In [1]: import numpy as np

In [2]: np.set_printoptions(suppress=True, linewidth=120)

In [3]: W0 = np.load("x.npy")

In [4]: print(W0)
[[ 2 -2 -1]
 [ 0 -1 -2]
 [ 0  0  0]]

In [5]: # null space of dimension 1

In [6]: print(np.round(np.sort(np.linalg.eigvals(W0)), 2))
[-1.  0.  2.]

In [7]: print(np.linalg.matrix_power(W0 - np.diag(np.diag(W0)), 3))
[[0 0 0]
 [0 0 0]
 [0 0 0]]

In [8]: print([int(np.linalg.matrix_rank(np.linalg.matrix_power(W0, p))) for p in range(1, 4)])
[2, 2, 2]

In [9]: print(np.prod(np.diag(W0)), np.round(np.linalg.det(W0), 2))
0 0.0

In [10]: np.linalg.inv(W0)
LinAlgError: Singular matrix


In [11]: f = np.array([1, -1, 1])

In [12]: print(np.correlate(W0[1], W0[0], "full"))
[ 0  1  4  2 -4]

In [13]: print(np.array([np.convolve(row, f, "same") for row in W0]))
[[-4  3 -1]
 [-1 -1  1]
 [ 0  0  0]]

In [14]: rng = np.random.default_rng(17183)

In [15]: B = W0 + rng.integers(-2, 3, (3, 2)) @ rng.integers(-2, 3, (2, 3))

In [16]: print(B)
[[ 2 -2 -1]
 [ 2 -3 -4]
 [ 3 -4 -6]]

In [17]: print(np.linalg.matrix_rank(B - W0, tol=1e-8))
2

In [18]: print(np.round(np.linalg.svd(B - W0, compute_uv=False), 2) + 0)
[8.5  0.88 0.  ]

In [19]: print([round(float(x), 2) for x in np.linalg.svd(W0, compute_uv=False)[:3]])
[3.39, 1.59, 0.0]

In [20]: J = np.array([[18, -6, 0, -18, 9],
    ...:     [-6, 8, -2, 0, -4],
    ...:     [0, -2, 1, 3, -1],
    ...:     [-18, 0, 3, 27, -12],
    ...:     [9, -4, -1, -12, 10]])

In [21]: print(J)
[[ 18  -6   0 -18   9]
 [ -6   8  -2   0  -4]
 [  0  -2   1   3  -1]
 [-18   0   3  27 -12]
 [  9  -4  -1 -12  10]]

In [22]: f, g = J[2], J[0]

In [23]: print(f @ g)
-51

In [24]: p = (f @ g) / (f @ f) * f

In [25]: print(round(np.linalg.norm(f + g) ** 2 + np.linalg.norm(f - g) ** 2, 2))
1560.0

In [26]: print((g - p) @ f)
0.0

In [27]: print(np.linalg.matrix_rank(np.outer(f, g)))
1

In [28]: print(np.outer(f, g))
[[  0   0   0   0   0]
 [-36  12   0  36 -18]
 [ 18  -6   0 -18   9]
 [ 54 -18   0 -54  27]
 [-18   6   0  18  -9]]
